$ python3 -q
>>> import numpy as np
>>> import numpy.linalg as la
>>> np.set_printoptions(precision=3, suppress=True, linewidth=200)
>>> rng = np.random.default_rng(50)
>>> X = np.triu(rng.random((5, 5)) < 0.5, 1).astype(int)
>>> X = X + X.T
>>> X
array([[0, 0, 0, 0, 1],
       [0, 0, 0, 1, 1],
       [0, 0, 0, 1, 1],
       [0, 1, 1, 0, 0],
       [1, 1, 1, 0, 0]])
>>> X.sum(axis=0)
array([1, 2, 2, 2, 3])
>>> np.argwhere(np.triu(X))
array([[0, 4],
       [1, 3],
       [1, 4],
       [2, 3],
       [2, 4]])
>>> np.trace(X @ X @ X) // 6
np.int64(0)
>>> Lm = np.diag(X.sum(axis=1)) - X
>>> print(Lm)
[[ 1  0  0  0 -1]
 [ 0  2  0 -1 -1]
 [ 0  0  2 -1 -1]
 [ 0 -1 -1  2  0]
 [-1 -1 -1  0  3]]
>>> np.round(la.eigvalsh(Lm), 3) + 0
array([0.   , 0.83 , 2.   , 2.689, 4.481])
>>> np.allclose(Lm[:-1].T @ la.lstsq(Lm[:-1].T, Lm[-1])[0], Lm[-1])
True
>>> print(np.round(Lm @ la.pinv(Lm) @ Lm, 3) + 0)
[[ 1.  0.  0.  0. -1.]
 [ 0.  2.  0. -1. -1.]
 [ 0.  0.  2. -1. -1.]
 [ 0. -1. -1.  2.  0.]
 [-1. -1. -1.  0.  3.]]
>>> round(float(np.trace(la.pinv(Lm) @ Lm)), 3)
4.0
>>> try:
...     la.inv(Lm)
... except la.LinAlgError as e:
...     print(repr(e))
... 
LinAlgError('Singular matrix')
>>> print(la.lstsq(Lm[:-1].T, Lm[-1])[2])
4
>>> np.abs(np.diag(la.qr(Lm)[1])) > 1e-9
array([ True,  True,  True,  True, False])
>>> left, sig, VT = la.svd(X)
>>> np.argmax(sig[:-1] / (sig[1:] + 1e-6)) + 1
np.int64(4)
>>> M2 = left[:, :4] @ np.diag(sig[:4]) @ VT[:4]
>>> round(la.norm(X - M2, 2), 3), sig[4]
(np.float64(0.0), np.float64(0.0))
>>> print(la.matrix_rank(X, rtol=0.05))
4
>>> M2.round(3) + 0
array([[0., 0., 0., 0., 1.],
       [0., 0., 0., 1., 1.],
       [0., 0., 0., 1., 1.],
       [0., 1., 1., 0., 0.],
       [1., 1., 1., 0., 0.]])
>>> feats = np.load("case13.npy")
>>> feats
array([[1, 0, 0, 0, 0],
       [0, 1, 0, 0, 0],
       [0, 0, 2, 0, 0],
       [0, 0, 0, 2, 0],
       [0, 0, 0, 0, 1]])
>>> # equal to its transpose
>>> ev, V = la.eigh(feats)
>>> la.eigvalsh(feats @ feats)
array([1., 1., 1., 4., 4.])
>>> ev.sum(), np.trace(feats)
(np.float64(7.0), np.int64(7))
>>> (ev > 1e-8).sum(), (ev < -1e-8).sum()
(np.int64(5), np.int64(0))
>>> np.unique(ev.round(6) + 0, return_counts=True)[1]
array([3, 2])
>>> V @ np.diag(ev) @ V.T
array([[1., 0., 0., 0., 0.],
       [0., 1., 0., 0., 0.],
       [0., 0., 2., 0., 0.],
       [0., 0., 0., 2., 0.],
       [0., 0., 0., 0., 1.]])
>>> V.T @ V
array([[1., 0., 0., 0., 0.],
       [0., 1., 0., 0., 0.],
       [0., 0., 1., 0., 0.],
       [0., 0., 0., 1., 0.],
       [0., 0., 0., 0., 1.]])
>>> la.svd(feats, compute_uv=False)
array([2., 2., 1., 1., 1.])
>>> idx = rng.permutation(5)
>>> print(idx)
[2 3 0 1 4]
>>> M2 = feats[idx][:, idx]
>>> np.allclose(M2, feats)
False
>>> ev, V = la.eigh(feats)
>>> x0 = np.array([5, -2, -5, -1, 3])
>>> np.abs(feats).sum(axis=1).max(), np.abs(ev).max()
(np.int64(2), np.float64(2.0))
>>> la.eigvalsh(feats[1:, 1:])
array([1., 1., 2., 2.])
>>> V * np.abs(ev) @ V.T
array([[1., 0., 0., 0., 0.],
       [0., 1., 0., 0., 0.],
       [0., 0., 2., 0., 0.],
       [0., 0., 0., 2., 0.],
       [0., 0., 0., 0., 1.]])
>>> arr = np.load("data.npy")
>>> print(arr)
[[0 1 1 1]
 [1 0 1 1]
 [1 1 0 0]
 [1 1 0 0]]
>>> (arr + arr.T) / 2
array([[0., 1., 1., 1.],
       [1., 0., 1., 1.],
       [1., 1., 0., 0.],
       [1., 1., 0., 0.]])
>>> la.matrix_power(arr, 3)
array([[4, 5, 5, 5],
       [5, 4, 5, 5],
       [5, 5, 2, 2],
       [5, 5, 2, 2]])
>>> np.allclose(arr, arr.T)
True
>>> arr @ arr
array([[3, 2, 1, 1],
       [2, 3, 1, 1],
       [1, 1, 2, 2],
       [1, 1, 2, 2]])
>>> print(np.round(la.eigvalsh(arr).min(), 3))
-1.562
>>> [round(float(la.det(arr[:i, :i])), 2) + 0 for i in range(1, 5)]
[0.0, -1.0, 2.0, 0.0]
>>> la.cond(arr) > 100
np.True_
>>> la.matrix_rank(arr, rtol=0.1)
np.int64(3)
>>> np.argsort(-la.norm(arr, axis=0).round(6), kind="stable")[:3]
array([0, 1, 2])
>>> left, sig, VT = la.svd(arr)
>>> sig
array([2.562, 1.562, 1.   , 0.   ])
>>> M2 = left[:, :3] @ np.diag(sig[:3]) @ VT[:3]
>>> round(la.norm(arr - M2, 2), 3), sig[3]
(np.float64(0.0), np.float64(0.0))
>>> la.matrix_rank(arr, rtol=0.05)
np.int64(3)
>>> la.matrix_rank(M2)
np.int64(3)
>>> print(round(float(la.norm(arr - M2) / la.norm(arr)), 3))
0.0
>>> data = np.array([[0, 5, 1, -2, -2],
...     [0, 0, 1, -4, 0],
...     [0, 0, 0, 5, 0],
...     [0, 0, 0, 0, -5],
...     [0, 0, 0, 0, 0]])
>>> data
array([[ 0,  5,  1, -2, -2],
       [ 0,  0,  1, -4,  0],
       [ 0,  0,  0,  5,  0],
       [ 0,  0,  0,  0, -5],
       [ 0,  0,  0,  0,  0]])
>>> left, sig, VT = la.svd(data)
>>> V = VT[:(sig > 1e-8).sum()]
>>> x0 = data[3] + 3 * data[4] + rng.integers(2) * np.eye(5)[1]
>>> x0
array([ 0.,  1.,  0.,  0., -5.])
>>> np.diag(V.T @ V)
array([0., 1., 1., 1., 1.])
>>> np.round(V.T @ V, 3) + 0
array([[0., 0., 0., 0., 0.],
       [0., 1., 0., 0., 0.],
       [0., 0., 1., 0., 0.],
       [0., 0., 0., 1., 0.],
       [0., 0., 0., 0., 1.]])
>>> [round(float(x), 3) for x in la.svd(data, compute_uv=False)[:3]]
[7.284, 5.606, 3.99]
>>> la.matrix_rank(data, rtol=0.1)
np.int64(4)
>>> left, sig, VT = la.svd(data)
>>> np.argmax(sig[:-1] / (sig[1:] + 1e-6)) + 1
np.int64(4)
>>> M2 = left[:, :4] @ np.diag(sig[:4]) @ VT[:4]
>>> np.round(la.norm(data - M2) / la.norm(data), 3)
np.float64(0.0)
>>> print(la.matrix_rank(data, rtol=0.05))
4
>>> round(float(np.abs(data - M2).max()), 3)
0.0
>>> E = np.cumsum(np.array([[-1, 1, 0, 2],
...     [-2, -1, -1, -1],
...     [2, -2, -2, -1],
...     [2, 2, -2, -2],
...     [1, 1, 0, -1],
...     [-1, -1, -2, -2],
...     [-2, 2, 1, 1],
...     [2, -2, -2, 1],
...     [-1, 0, 2, 0],
...     [-1, 1, 2, -1],
...     [0, -1, 2, -2],
...     [-1, -1, 1, 0],
...     [-2, 1, 1, -1],
...     [-2, 2, 0, 1],
...     [-1, -2, -2, 0],
...     [-2, 0, 1, 0],
...     [-2, 2, 0, 1],
...     [2, 0, -1, 1],
...     [1, -2, 0, 2],
...     [1, 0, 2, -1],
...     [-2, -2, 1, 1],
...     [0, 1, 0, -2],
...     [-1, 1, -2, -2],
...     [-1, 1, -1, -2],
...     [1, -1, 1, 1],
...     [-2, 2, -2, -1],
...     [2, -1, -1, 2]]), axis=0)
>>> print(E)
[[ -1   1   0   2]
 [ -3   0  -1   1]
 [ -1  -2  -3   0]
 [  1   0  -5  -2]
 [  2   1  -5  -3]
 [  1   0  -7  -5]
 [ -1   2  -6  -4]
 [  1   0  -8  -3]
 [  0   0  -6  -3]
 [ -1   1  -4  -4]
 [ -1   0  -2  -6]
 [ -2  -1  -1  -6]
 [ -4   0   0  -7]
 [ -6   2   0  -6]
 [ -7   0  -2  -6]
 [ -9   0  -1  -6]
 [-11   2  -1  -5]
 [ -9   2  -2  -4]
 [ -8   0  -2  -2]
 [ -7   0   0  -3]
 [ -9  -2   1  -2]
 [ -9  -1   1  -4]
 [-10   0  -1  -6]
 [-11   1  -2  -8]
 [-10   0  -1  -7]
 [-12   2  -3  -8]
 [-10   1  -4  -6]]
>>> Xs = E - E.mean(axis=0)
>>> left, sig, VT = la.svd(Xs, full_matrices=False)
>>> np.abs(VT[0]).argmax()
np.int64(0)
>>> sig ** 2 / (sig ** 2).sum()
array([0.721, 0.179, 0.072, 0.028])
>>> VT[0] * np.sign(VT[0, np.abs(VT[0]).argmax()])
array([ 0.907, -0.035, -0.313,  0.281])
>>> np.round(Xs.mean(axis=0), 3) + 0
array([0., 0., 0., 0.])
>>> np.abs(left[:, 0]).argmax()
np.int64(7)
>>> T = np.stack([E, 2 * E, E[::-1]])
>>> T.shape
(3, 27, 4)
>>> T.sum(axis=0)
array([[-13,   4,  -4,   0],
       [-21,   2,  -6,  -5],
       [-13,  -6, -10,  -7],
       [ -8,   1, -17, -14],
       [ -4,   3, -16, -15],
       [ -6,  -1, -20, -19],
       [-12,   4, -17, -14],
       [ -4,   0, -24, -12],
       [ -8,   0, -20, -11],
       [-12,   5, -14, -16],
       [-14,   2,  -7, -23],
       [-15,  -3,  -4, -24],
       [-19,   0,  -2, -27],
       [-24,   8,   0, -24],
       [-25,   0,  -6, -25],
       [-29,  -1,  -4, -24],
       [-34,   6,  -5, -21],
       [-28,   7, -10, -16],
       [-24,   0, -12,  -9],
       [-20,   0,  -8, -12],
       [-28,  -4,  -3, -10],
       [-26,  -3,  -4, -17],
       [-28,   1,  -8, -21],
       [-32,   3, -11, -26],
       [-31,  -2,  -6, -21],
       [-39,   6, -10, -23],
       [-31,   4, -12, -16]])
>>> la.matrix_rank(T.reshape(3, -1))
np.int64(2)
>>> np.einsum("bij,cij->bc", T, T)
array([[2242, 4484,  666],
       [4484, 8968, 1332],
       [ 666, 1332, 2242]])
>>> M2 = np.c_[E[:, :1] @ np.array([[0]]), np.array([2, 2, 2, 2, -1, -2, 2, -1, -3, -3, 1, -1, -3, 2, 0, 0, 1, -1, -2, 2, -1, 1, 3, 2, 3, 0, 0])]
>>> M2
array([[ 0,  2],
       [ 0,  2],
       [ 0,  2],
       [ 0,  2],
       [ 0, -1],
       [ 0, -2],
       [ 0,  2],
       [ 0, -1],
       [ 0, -3],
       [ 0, -3],
       [ 0,  1],
       [ 0, -1],
       [ 0, -3],
       [ 0,  2],
       [ 0,  0],
       [ 0,  0],
       [ 0,  1],
       [ 0, -1],
       [ 0, -2],
       [ 0,  2],
       [ 0, -1],
       [ 0,  1],
       [ 0,  3],
       [ 0,  2],
       [ 0,  3],
       [ 0,  0],
       [ 0,  0]])
>>> la.norm(M2 - E @ la.lstsq(E, M2)[0], axis=0)
array([0.   , 8.952])
>>> la.norm(la.qr(E)[0].T @ M2, axis=0) ** 2 / ((M2 ** 2).sum(axis=0) + 1e-12)
array([0.   , 0.138])
>>> la.matrix_rank(M2)
np.int64(1)
